% python3 -q
>>> import numpy as np
>>> np.set_printoptions(suppress=True, linewidth=160)
>>> arr = np.load("block2.npy")
>>> arr.round(2)
array([[-0.29, -0.92, -0.18, -0.18],
       [-0.92,  0.34, -0.13, -0.13],
       [-0.18, -0.13,  0.97, -0.03],
       [-0.18, -0.13, -0.03,  0.97]])
>>> # columns are unit length and at right angles
>>> vals, evecs = np.linalg.eigh(arr)
>>> np.round(evecs.T @ evecs, 2) + 0
array([[1., 0., 0., 0.],
       [0., 1., 0., 0.],
       [0., 0., 1., 0.],
       [0., 0., 0., 1.]])
>>> vals.sum(), np.trace(arr)
(np.float64(2.0), np.float64(2.0))
>>> np.round(np.linalg.eigvalsh(arr @ arr), 2)
array([1., 1., 1., 1.])
>>> np.round(evecs @ np.diag(vals) @ evecs.T, 2)
array([[-0.29, -0.92, -0.18, -0.18],
       [-0.92,  0.34, -0.13, -0.13],
       [-0.18, -0.13,  0.97, -0.03],
       [-0.18, -0.13, -0.03,  0.97]])
>>> rng = np.random.default_rng(922982)
>>> labels = rng.permutation(4)
>>> out = arr[:, labels] * rng.choice([-1, 1], 4)
>>> out.round(2)
array([[ 0.29,  0.18, -0.18,  0.92],
       [ 0.92,  0.13, -0.13, -0.34],
       [ 0.18, -0.97, -0.03,  0.13],
       [ 0.18,  0.03,  0.97,  0.13]])
>>> left, _, vt = np.linalg.svd(arr.T @ out)
>>> np.round(np.linalg.lstsq(arr, out)[0], 2) + 0
array([[-1.,  0.,  0.,  0.],
       [ 0.,  0.,  0., -1.],
       [ 0., -1.,  0.,  0.],
       [ 0.,  0.,  1.,  0.]])
>>> np.round(left @ vt, 2) + 0
array([[-1.,  0.,  0.,  0.],
       [ 0.,  0.,  0., -1.],
       [ 0., -1.,  0.,  0.],
       [ 0.,  0.,  1.,  0.]])
>>> u = np.array([3, 1, -3, 0]) + 0.5
>>> feats = np.outer(u, u) / (u @ u)
>>> feats.round(2)
array([[ 0.58,  0.25, -0.42,  0.08],
       [ 0.25,  0.11, -0.18,  0.04],
       [-0.42, -0.18,  0.3 , -0.06],
       [ 0.08,  0.04, -0.06,  0.01]])
>>> # symmetric, so the eigenvalues are real
>>> u = np.array([-2, -2, -4])
>>> np.round(np.polyval(u, feats[2]), 2)
array([-3.51, -3.71, -4.77, -3.89])
>>> np.round(np.correlate(feats[2], feats[3], "full"), 2) + 0
array([ 0.  ,  0.02,  0.  , -0.06,  0.  ,  0.02,  0.  ])
>>> np.cross(feats[2, :3], feats[3, :3])
array([0., 0., 0.])
